$ python -q
>>> import numpy as np
>>> np.set_printoptions(precision=2, suppress=True, linewidth=140, legacy="1.25")
>>> rd = lambda a: np.round(a, 2) + 0
>>> X = np.loadtxt("a.csv", delimiter=",")
>>> X
array([[ 1.,  0.,  0.,  0.,  0.],
       [ 0., -1.,  0.,  0.,  0.],
       [ 0.,  0.,  1.,  0.,  0.],
       [ 0.,  0.,  0., -1.,  0.],
       [ 0.,  0.,  0.,  0.,  1.]])
>>> rng = np.random.default_rng(4976)
>>> idx = rng.permutation(5)
>>> idx
array([3, 0, 1, 2, 4])
>>> out = X[idx][:, idx]
>>> np.allclose(out, X)
False
>>> print(rd(np.linalg.det(out)), rd(np.linalg.det(X[idx])))
1.0 -1.0
>>> np.trace(out)
1.0
>>> print(rd(np.sort(np.abs(np.linalg.eigvals(out)))))
[1. 1. 1. 1. 1.]
>>> out = np.linalg.inv(X)
>>> rd(np.linalg.inv(out))
array([[ 1.,  0.,  0.,  0.,  0.],
       [ 0., -1.,  0.,  0.,  0.],
       [ 0.,  0.,  1.,  0.,  0.],
       [ 0.,  0.,  0., -1.,  0.],
       [ 0.,  0.,  0.,  0.,  1.]])
>>> rd(np.linalg.det(X) * out)
array([[ 1.,  0.,  0.,  0.,  0.],
       [ 0., -1.,  0.,  0.,  0.],
       [ 0.,  0.,  1.,  0.,  0.],
       [ 0.,  0.,  0., -1.,  0.],
       [ 0.,  0.,  0.,  0.,  1.]])
>>> print(out)
[[ 1.  0.  0.  0.  0.]
 [-0. -1. -0. -0. -0.]
 [ 0.  0.  1.  0.  0.]
 [-0. -0. -0. -1. -0.]
 [ 0.  0.  0.  0.  1.]]
>>> print(X @ out)
[[1. 0. 0. 0. 0.]
 [0. 1. 0. 0. 0.]
 [0. 0. 1. 0. 0.]
 [0. 0. 0. 1. 0.]
 [0. 0. 0. 0. 1.]]
>>> rd(np.linalg.cond(X))
1.0
>>> rd(np.linalg.det(X) * np.linalg.det(out))
1.0
>>> rd(np.linalg.slogdet(X)[0])
1.0
>>> A = np.load("run9.npy")
>>> A
array([[3, 2, 1, 4, 1, 2, 4],
       [3, 4, 4, 1, 2, 5, 4],
       [1, 3, 5, 2, 5, 5, 0],
       [5, 5, 0, 4, 4, 0, 4],
       [1, 2, 2, 5, 2, 1, 5],
       [3, 2, 2, 1, 5, 3, 5],
       [3, 4, 4, 1, 2, 5, 4]])
>>> out = A[0, 0] * A[1:] - np.outer(A[1:, 0], A[0])
>>> print(out)
[[  0   6   9  -9   3   9   0]
 [  0   7  14   2  14  13  -4]
 [  0   5  -5  -8   7 -10  -8]
 [  0   4   5  11   5   1  11]
 [  0   0   3  -9  12   3   3]
 [  0   6   9  -9   3   9   0]]
>>> np.flatnonzero(~out.round(6).any(axis=1))
array([], dtype=int64)
>>> np.linalg.matrix_rank(out), np.linalg.matrix_rank(A)
(5, 6)
>>> left, sig, Vt = np.linalg.svd(out)
>>> V = Vt[:(sig > 1e-8).sum()]
>>> x0 = out[0] + -3 * out[1] + rng.integers(2) * np.eye(7)[1]
>>> x0
array([  0., -15., -33., -15., -39., -30.,  12.])
>>> rd(np.diag(V.T @ V))
array([0.  , 0.86, 0.44, 1.  , 0.99, 0.72, 1.  ])
>>> np.allclose(V.T @ V @ x0, x0)
True
>>> rd(V.T @ V)
array([[ 0.  ,  0.  ,  0.  ,  0.  ,  0.  ,  0.  ,  0.  ],
       [ 0.  ,  0.86,  0.28, -0.02, -0.03, -0.2 , -0.02],
       [ 0.  ,  0.28,  0.44,  0.04,  0.06,  0.4 ,  0.05],
       [ 0.  , -0.02,  0.04,  1.  ,  0.  , -0.03,  0.  ],
       [ 0.  , -0.03,  0.06,  0.  ,  0.99, -0.04, -0.01],
       [ 0.  , -0.2 ,  0.4 , -0.03, -0.04,  0.72, -0.03],
       [ 0.  , -0.02,  0.05,  0.  , -0.01, -0.03,  1.  ]])
>>> np.linalg.matrix_rank(np.vstack([out, x0]))
5
